>>> import numpy as np
>>> np.set_printoptions(suppress=True, linewidth=160)
>>> def tidy(a):
...     return np.round(a, 1) + 0
... 
>>> A = np.load("run10.npy")
>>> A
array([[28, -3, -7, -4, -5, -6,  0, -3, -4, -6],
       [-2, 11,  9,  0,  7,  9,  6,  7, -9, -8],
       [ 8, -1, 22, -3,  7, -5,  7, -7,  5,  7],
       [ 2,  8,  7,  0, -6, -9, -6, -6,  0,  6],
       [-1, -3,  8, -1, 15,  5,  7, -4,  1, -9],
       [-9, -9,  1,  0,  6, 11, -8,  3,  9,  7],
       [-7,  1, -7, -4, -3, -2,  8,  4, -9,  2],
       [-1, -3,  1,  3,  5,  8,  4,  5, -4, -2],
       [ 3,  8,  9,  1,  0,  0, -5,  5, 14,  6],
       [-6,  9,  6, -9, -1,  8,  9,  1,  4,  9]])
>>> f, r1 = A[7], A[0]
>>> f @ f
np.int64(170)
>>> pr = (f @ r1) / (f @ f) * f
>>> np.linalg.matrix_rank(np.outer(f, r1))
np.int64(1)
>>> tidy((r1 - pr) @ f)
np.float64(0.0)
>>> tidy(pr)
array([ 0.6,  1.7, -0.6, -1.7, -2.9, -4.6, -2.3, -2.9,  2.3,  1.2])
>>> tidy(np.linalg.norm(f + r1) ** 2 + np.linalg.norm(f - r1) ** 2)
np.float64(2300.0)
>>> B = A / np.sqrt((A ** 2).mean(axis=1, keepdims=True))
>>> np.linalg.matrix_rank(A - A.mean(axis=1, keepdims=True))
np.int64(9)
>>> tidy(B[1])
array([-0.3,  1.5,  1.2,  0. ,  0.9,  1.2,  0.8,  0.9, -1.2, -1.1])
>>> tidy(np.linalg.norm(B, axis=1))
array([3.2, 3.2, 3.2, 3.2, 3.2, 3.2, 3.2, 3.2, 3.2, 3.2])
>>> X = np.array([[0.0, 1.0, 1.0], [1.0, 0.0, 1.0], [1.0, 1.0, 0.0]])
>>> # symmetric
>>> ev, V = np.linalg.eigh(X)
>>> ev.sum(), np.trace(X)
(np.float64(0.0), np.float64(0.0))
>>> tidy(np.linalg.eigvalsh(X @ X))
array([1., 1., 4.])
>>> tidy(np.linalg.svd(X, compute_uv=False))
array([2., 1., 1.])
>>> tidy(V.T @ X @ V)
array([[-1.,  0.,  0.],
       [ 0., -1.,  0.],
       [ 0.,  0.,  2.]])
>>> tidy(ev)
array([-1., -1.,  2.])
>>> np.unique(ev.round(6) + 0, return_counts=True)[1]
array([2, 1])
>>> rng = np.random.default_rng(9858)
>>> z = rng.permutation(3)
>>> z
array([0, 2, 1])
>>> B = X[z][:, z]
>>> np.diag(B)
array([0., 0., 0.])
>>> np.trace(B)
np.float64(0.0)
>>> P = np.triu(np.array([[-3, -2, 3], [2, -3, -1], [-2, -1, 3]]), 1) + np.eye(3)
>>> B = P @ X @ np.linalg.inv(P)
>>> np.poly(B)
array([ 1.,  0., -3., -2.])
>>> np.linalg.matrix_rank(B)
np.int64(3)
>>> tidy(np.linalg.det(B))
np.float64(2.0)
>>> X @ (-1.0) ** np.arange(3)
array([0., 2., 0.])
>>> X @ np.ones(3)
array([2., 2., 2.])
>>> np.fft.fft(X[0])
array([ 2.+0.j, -1.+0.j, -1.+0.j])
>>> (X @ X)[0]
array([2., 1., 1.])
>>> feats = np.load("sample19.npy")
>>> feats
array([[2, 1, 1, 1, 3],
       [1, 2, 1, 1, 1],
       [1, 1, 2, 1, 1],
       [1, 1, 1, 2, 1],
       [3, 1, 1, 1, 2]])
>>> z = rng.permutation(10)
>>> z
array([4, 1, 9, 2, 7, 0, 5, 3, 6, 8])
>>> B = A[z][:, z]
>>> np.allclose(B, A)
False
>>> np.diag(B)
array([15, 11,  9, 22,  5, 28, 11,  0,  8, 14])
